$ python -q
>>> import numpy as np
>>> np.set_printoptions(precision=4, suppress=True, linewidth=200, floatmode="fixed")
>>> K = np.load("layer2.npy")
>>> K
array([[ 0,  0,  0,  0],
       [ 2, -3,  0,  0],
       [-2, -1,  2,  0],
       [ 3, -1,  3, -2]])
>>> [int(np.linalg.matrix_rank(np.linalg.matrix_power(K, p))) for p in range(1, 5)]
[3, 3, 3, 3]
>>> try:
...     np.linalg.inv(K)
... except np.linalg.LinAlgError as e:
...     print(e)
... 
Singular matrix
>>> np.linalg.matrix_rank(K - K[0, 0] * np.eye(4))
np.int64(3)
>>> np.sort(np.linalg.eigvals(K))
array([-3.0000, -2.0000,  0.0000,  2.0000])
>>> np.prod(np.diag(K)), round(np.linalg.det(K), 4)
(np.int64(0), np.float64(0.0))
>>> W = np.array([[-3, -9, -3, 1, -3],
...     [-2, 9, -8, -2, -8],
...     [-9, -3, 0, 2, 5],
...     [4, -6, -2, 9, 9]])
>>> beta = np.array([7, 9, 5, 5, 3])
>>> H = np.maximum(K @ W + beta, 0)
>>> np.linalg.matrix_rank(H)
np.int64(4)
>>> H
array([[ 7,  9,  5,  5,  3],
       [ 7,  0, 23, 13, 21],
       [ 0, 12, 19,  9, 27],
       [ 0,  0,  8,  0,  0]])
>>> W2 = np.array([[4, -5], [-2, 3], [-1, 2], [5, 4], [-4, 2]])
>>> H @ W2
array([[  18,   28],
       [ -14,  105],
       [-106,  164],
       [  -8,   16]])
>>> W @ W2
array([[ 26, -20],
       [  4,  -3],
       [-40,  54],
       [ 39,  12]])
>>> rng = np.random.default_rng(999)
>>> A = rng.normal(size=(24, 3)) + 20 * np.array([1, 2, 0])
>>> A
array([[20.7656, 39.5034, -2.0507],
       [19.9938, 40.5267, -0.5128],
       [19.7061, 39.3036,  0.4672],
       [18.8541, 41.4455,  0.5667],
       [20.1289, 39.8811,  1.6798],
       [20.4662, 39.3849,  0.1420],
       [20.6771, 39.1035,  0.8621],
       [19.7834, 40.3410,  0.1504],
       [18.2247, 39.4760,  0.6517],
       [18.0090, 38.6642,  0.5150],
       [19.5956, 40.0307, -1.4535],
       [19.7628, 40.2194,  0.0346],
       [19.0150, 41.2985, -1.0132],
       [19.2298, 41.6549, -1.3735],
       [20.5081, 39.8540, -1.1383],
       [20.6414, 41.2496,  0.8795],
       [20.4924, 39.8349,  0.4894],
       [18.0889, 40.1246, -1.9081],
       [19.5019, 41.0860,  1.0555],
       [20.2269, 40.9501, -0.4072],
       [19.2857, 39.9977,  1.3335],
       [19.5087, 39.3856,  0.6343],
       [20.5575, 39.1822, -0.0527],
       [19.2142, 40.4179, -0.6072]])
>>> round(np.linalg.norm(A, 2) / np.linalg.norm(A), 4)
np.float64(0.9996)
>>> np.linalg.cond(A) > 100
np.False_
>>> [round(float(x), 4) for x in np.linalg.svd(A, compute_uv=False)[:3]]
[218.9526, 4.9734, 3.9984]
>>> cen = A - A.mean(axis=0)
>>> V = np.linalg.svd(cen)[2][:1]
>>> out = cen - cen @ V.T @ V
>>> np.cov(cen @ V.T, rowvar=False)
array(1.1012)
>>> X = np.cumsum(np.array([[-4, 9, 6],
...     [7, 3, -9],
...     [-3, 4, -3],
...     [-1, 4, -9],
...     [1, 1, 4],
...     [-3, -9, 5],
...     [9, 0, -6],
...     [-4, 2, 5],
...     [7, -1, 4],
...     [5, 4, -4],
...     [-9, 4, -1],
...     [0, -7, 5],
...     [4, 7, -4],
...     [-7, -5, 2],
...     [-6, -5, 9],
...     [4, -6, -7]]), axis=0)
>>> X
array([[ -4,   9,   6],
       [  3,  12,  -3],
       [  0,  16,  -6],
       [ -1,  20, -15],
       [  0,  21, -11],
       [ -3,  12,  -6],
       [  6,  12, -12],
       [  2,  14,  -7],
       [  9,  13,  -3],
       [ 14,  17,  -7],
       [  5,  21,  -8],
       [  5,  14,  -3],
       [  9,  21,  -7],
       [  2,  16,  -5],
       [ -4,  11,   4],
       [  0,   5,  -3]])
>>> x = np.array([3, 1, 0])
>>> target = X @ x
>>> np.round(np.linalg.solve(X.T @ X, X.T @ target), 4) + 0
array([3.0000, 1.0000, 0.0000])
>>> target
array([-3, 21, 16, 17, 21,  3, 30, 20, 40, 59, 36, 29, 48, 22, -1,  5])
>>> target = target + 0.05 * rng.normal(size=16)
>>> target
array([-2.8859, 21.0456, 15.9841, 16.9909, 21.0614,  2.9554, 30.0199, 19.9547, 40.0652, 58.9903, 36.0400, 28.9803, 48.0586, 22.0539, -1.0099,  5.0237])
>>> beta, *_ = np.linalg.lstsq(X, target)
>>> np.round(np.linalg.norm(target - X @ beta), 4)
np.float64(0.1596)
>>> beta
array([3.0010, 1.0028, 0.0043])
>>> [round(float(np.linalg.norm(np.linalg.solve(X.T @ X + lam * np.eye(3), X.T @ target))), 2) for lam in (0, 1, 10, 100)]
[3.16, 3.16, 3.09, 2.58]
>>> def softmax(z):
...     e = np.exp(z - z.max(axis=-1, keepdims=True))
...     return e / e.sum(axis=-1, keepdims=True)
... 
>>> np.round(softmax(10 * X[11]), 4) + 0
array([0.0000, 1.0000, 0.0000])
>>> softmax(X).sum(axis=1)
array([1.0000, 1.0000, 1.0000, 1.0000, 1.0000, 1.0000, 1.0000, 1.0000, 1.0000, 1.0000, 1.0000, 1.0000, 1.0000, 1.0000, 1.0000, 1.0000])
>>> scores = X @ X.T / np.sqrt(3)
>>> softmax(scores).round(6).argmax(axis=1)
array([14, 12,  3,  3,  3,  3,  3,  3, 12,  9, 12, 12, 12,  3,  4,  3])
>>> lab = X[:, 0] > np.median(X[:, 0])
>>> r0 = X[lab].mean(axis=0) - X[~lab].mean(axis=0)
>>> r0
array([ 8.1746,  1.9365, -1.3651])
>>> np.argsort(-np.abs(r0).round(6), kind="stable")
array([0, 1, 2])
>>> (((X - X.mean(axis=0)) @ r0 > 0) == lab).mean()
np.float64(0.9375)
>>> W2 = X[[0, 7]].astype(float)
>>> for _ in range(3):
...     lab = np.linalg.norm(X[:, None] - W2, axis=-1).argmin(axis=1)
...     W2 = np.array([X[lab == j].mean(axis=0) for j in range(2)])
... 
>>> lab
array([0, 1, 1, 1, 1, 1, 1, 1, 1, 1, 1, 1, 1, 1, 0, 0])
>>> np.abs(W2[1] - W2[0]).argmax()
np.int64(2)
>>> W2[1] - W2[0]
array([ 6.5897,  7.7436, -9.4872])
>>> E = np.diag(np.array([2, -2, 0])) + -3 * np.eye(3, k=1) + -3 * np.eye(3, k=-1)
>>> E
array([[ 2.0000, -3.0000,  0.0000],
       [-3.0000, -2.0000, -3.0000],
       [ 0.0000, -3.0000,  0.0000]])
>>> r0, r1 = A[7], A[8]
>>> np.round(r0 @ r1, 4)
np.float64(1953.1442)
>>> pr = (r0 @ r1) / (r0 @ r0) * r0
>>> pr
array([19.1400, 39.0290,  0.1455])
>>> round(float(np.linalg.norm(r0 + r1) ** 2 + np.linalg.norm(r0 - r1) ** 2), 4)
7819.4353
>>> np.outer(r0, r1)
array([[ 360.5464,  780.9691,   12.8928],
       [ 735.2020, 1592.4998,   26.2901],
       [   2.7412,    5.9376,    0.0980]])
>>> np.linalg.matrix_rank(np.outer(r0, r1))
np.int64(1)
>>> round(float((r1 - pr) @ r0), 4)
0.0
>>> np.linalg.norm(E, axis=1).argmax()
np.int64(1)
>>> np.linalg.norm(E, axis=1)
array([3.6056, 4.6904, 3.0000])
>>> round(float(np.linalg.norm(E[0] - E[1])), 4)
5.9161
>>> E[0] @ E[1]
np.float64(0.0)
>>> np.linalg.norm(E, axis=0)
array([3.6056, 4.6904, 3.0000])
>>> np.round(np.linalg.norm(E) ** 2 / np.linalg.norm(E, 2) ** 2, 4)
np.float64(1.7214)
>>> round(float(np.linalg.norm(E, 2)), 4)
5.0557
>>> W0 = np.array([[1, 0, 0, 0], [0, 1, 0, 0], [5, -4, 1, 0], [1, -1, -4, 1]])
>>> np.round(np.abs(np.linalg.eigvals(W0)).max(), 4)
np.float64(1.0)
>>> np.round(np.linalg.det(W0), 4)
np.float64(1.0)
>>> np.sort(np.abs(np.linalg.eigvals(W0)))
array([1.0000, 1.0000, 1.0000, 1.0000])
>>> np.linalg.matrix_power(W0, 3)
array([[  1,   0,   0,   0],
       [  0,   1,   0,   0],
       [ 15, -12,   1,   0],
       [-57,  45, -12,   1]])
>>> (W0 + W0.T) / 2
array([[ 1.0000,  0.0000,  2.5000,  0.5000],
       [ 0.0000,  1.0000, -2.0000, -0.5000],
       [ 2.5000, -2.0000,  1.0000, -2.0000],
       [ 0.5000, -0.5000, -2.0000,  1.0000]])
>>> np.allclose(W0 @ W0.T, W0.T @ W0)
False
>>> np.trace(W0)
np.int64(4)
>>> F = np.loadtxt("a.csv", delimiter=",")
>>> F
array([[ 4.6546,  1.6157,  0.8511],
       [-2.0331,  4.5671,  0.0914],
       [-0.5756,  4.3345, -2.4251],
       [ 4.3765,  1.6727,  1.7459],
       [ 2.0467,  0.8586,  4.4804],
       [-1.4911,  3.0632, -3.6598],
       [ 2.3941,  3.2749,  2.9229],
       [-3.0600,  1.2774, -3.7423],
       [ 1.1665,  0.2712, -4.8545],
       [ 0.8034,  0.1399, -4.9331],
       [ 4.5082,  1.3915, -1.6553],
       [ 3.2506, -3.7743, -0.4339],
       [ 1.9423,  4.3684, -1.4644],
       [ 0.3791,  4.2237,  2.6488],
       [-0.6120,  1.4245,  4.7536],
       [ 3.5531, -3.2987,  1.2222],
       [-3.4243,  0.9193,  3.5255],
       [ 1.3281, -4.8172,  0.1744],
       [-0.5995, -2.9180,  4.0157],
       [-2.5515,  2.1668, -3.7141]])
>>> W2 = F[[10, 16]].astype(float)
>>> for _ in range(7):
...     lab = np.linalg.norm(F[:, None] - W2, axis=-1).argmin(axis=1)
...     W2 = np.array([F[lab == j].mean(axis=0) for j in range(2)])
... 
>>> lab
array([0, 1, 0, 0, 1, 0, 1, 0, 0, 0, 0, 0, 0, 1, 1, 0, 1, 0, 1, 0])
>>> np.abs(W2[1] - W2[0]).argmax()
np.int64(2)
>>> ev, V = np.linalg.eigh(E)
>>> np.linalg.svd(E, compute_uv=False)
array([5.0557, 4.2100, 0.8457])
>>> ev
array([-5.0557,  0.8457,  4.2100])
>>> np.round(V @ np.diag(ev) @ V.T, 4) + 0
array([[ 2.0000, -3.0000,  0.0000],
       [-3.0000, -2.0000, -3.0000],
       [ 0.0000, -3.0000,  0.0000]])
>>> np.abs(V[:, -1])
array([0.7416, 0.5463, 0.3893])
>>> np.linalg.eigvalsh(E + -2 * np.eye(3))
array([-7.0557, -1.1543,  2.2100])
>>> np.abs(V[:, -1]).round(6).argmax()
np.int64(0)
>>> np.linalg.eigvalsh(E @ E)
array([ 0.7152, 17.7245, 25.5603])
>>> np.unique(ev.round(6) + 0, return_counts=True)[1]
array([1, 1, 1])
